In [1]: import numpy as np

In [2]: np.set_printoptions(precision=3, suppress=True, linewidth=100)

In [3]: J, _ = np.linalg.qr(np.array([[0.8, -1.6, -1.0], [-0.4, -0.1, 0.1], [0.9, 1.8, -0.1]]))

In [4]: print(J)
[[-0.63  -0.748  0.208]
 [ 0.315 -0.002  0.949]
 [-0.709  0.664  0.237]]

In [5]: # orthonormal columns

In [6]: print(round(np.einsum("ij,ji->", J, J), 3))
0.948

In [7]: print(np.kron(np.eye(2, dtype=int), J))
[[-0.63  -0.748  0.208 -0.    -0.     0.   ]
 [ 0.315 -0.002  0.949  0.    -0.     0.   ]
 [-0.709  0.664  0.237 -0.     0.     0.   ]
 [-0.    -0.     0.    -0.63  -0.748  0.208]
 [ 0.    -0.     0.     0.315 -0.002  0.949]
 [-0.     0.     0.    -0.709  0.664  0.237]]

In [8]: u = np.array([1, 1, 2, -2, 0])

In [9]: feats = np.array([np.roll(u, i) for i in range(5)])

In [10]: print(feats)
[[ 1  1  2 -2  0]
 [ 0  1  1  2 -2]
 [-2  0  1  1  2]
 [ 2 -2  0  1  1]
 [ 1  2 -2  0  1]]

In [11]: rng = np.random.default_rng(290)

In [12]: labels = rng.permutation(5)

In [13]: print(labels)
[2 3 4 0 1]

In [14]: other = feats[labels][:, labels]

In [15]: print(other)
[[ 1  1  2 -2  0]
 [ 0  1  1  2 -2]
 [-2  0  1  1  2]
 [ 2 -2  0  1  1]
 [ 1  2 -2  0  1]]

In [16]: print(np.round(np.linalg.det(other), 3), round(np.linalg.det(feats[labels]), 3))
262.0 262.0

In [17]: print(np.trace(other))
5

In [18]: X = np.loadtxt("m.csv", delimiter=",")

In [19]: print(X)
[[1. 0. 0. 0. 0.]
 [2. 5. 0. 0. 0.]
 [3. 0. 4. 0. 0.]
 [2. 5. 1. 3. 0.]
 [1. 2. 1. 5. 0.]]

In [20]: # triangular

In [21]: u = np.array([2, -2, 1])

In [22]: print(np.cross(X[4, :3], X[3, :3]))
[-3.  1.  1.]

In [23]: print(np.convolve(X[4], u))
[ 2.  2. -1. 10. -9.  5.  0.]

In [24]: print(np.correlate(X[4], X[3], "full"))
[ 0.  3.  7. 10. 28. 14. 27. 10.  0.]

In [25]: W1 = np.array([[2, 1, 2], [1, 0, 1], [2, 2, 1], [2, 2, 0], [1, 1, 1]])

In [26]: coef = np.array([5, 5, -1])

In [27]: act = np.maximum(X @ W1 + coef, 0)

In [28]: print(act)
[[ 7.  6.  1.]
 [14.  7.  8.]
 [19. 16.  9.]
 [22. 15.  9.]
 [21. 18.  4.]]

In [29]: print((act > 0).astype(int))
[[1 1 1]
 [1 1 1]
 [1 1 1]
 [1 1 1]
 [1 1 1]]

In [30]: print((act > 0).mean(axis=0))
[1. 1. 1.]

In [31]: print(np.linalg.matrix_rank(act))
3

In [32]: W2 = np.array([[0, 1], [3, 1], [1, 2]])

In [33]: print((act @ W2).round(6).argmax(axis=1))
[0 1 0 1 0]

In [34]: other = np.c_[act[:, :2] @ np.array([[-1, 0], [3, -2]]), np.array([-5, -1, 5, -4, -1])]

In [35]: print(other)
[[ 11. -12.  -5.]
 [  7. -14.  -1.]
 [ 29. -32.   5.]
 [ 23. -30.  -4.]
 [ 33. -36.  -1.]]

In [36]: print(np.linalg.norm(np.linalg.qr(act)[0].T @ other, axis=0) ** 2 / ((other ** 2).sum(axis=0) + 1e-12))
[1.    1.    0.695]

In [37]: print(np.linalg.matrix_rank(other))
3

In [38]: print(np.round(np.linalg.lstsq(act, other[:, 0])[0], 3) + 0)
[-1.  3.  0.]

In [39]: u, r1 = other[0], other[3]

In [40]: print(u @ u)
290.0

In [41]: pr = (u @ r1) / (u @ u) * u

In [42]: print(pr)
[ 24.01  -26.193 -10.914]

In [43]: print(np.outer(u, r1))
[[ 253. -330.  -44.]
 [-276.  360.   48.]
 [-115.  150.   20.]]

In [44]: print(np.round(np.linalg.norm(u + r1) ** 2 + np.linalg.norm(u - r1) ** 2, 3))
3470.0

In [45]: print(r1 - pr)
[-1.01  -3.807  6.914]
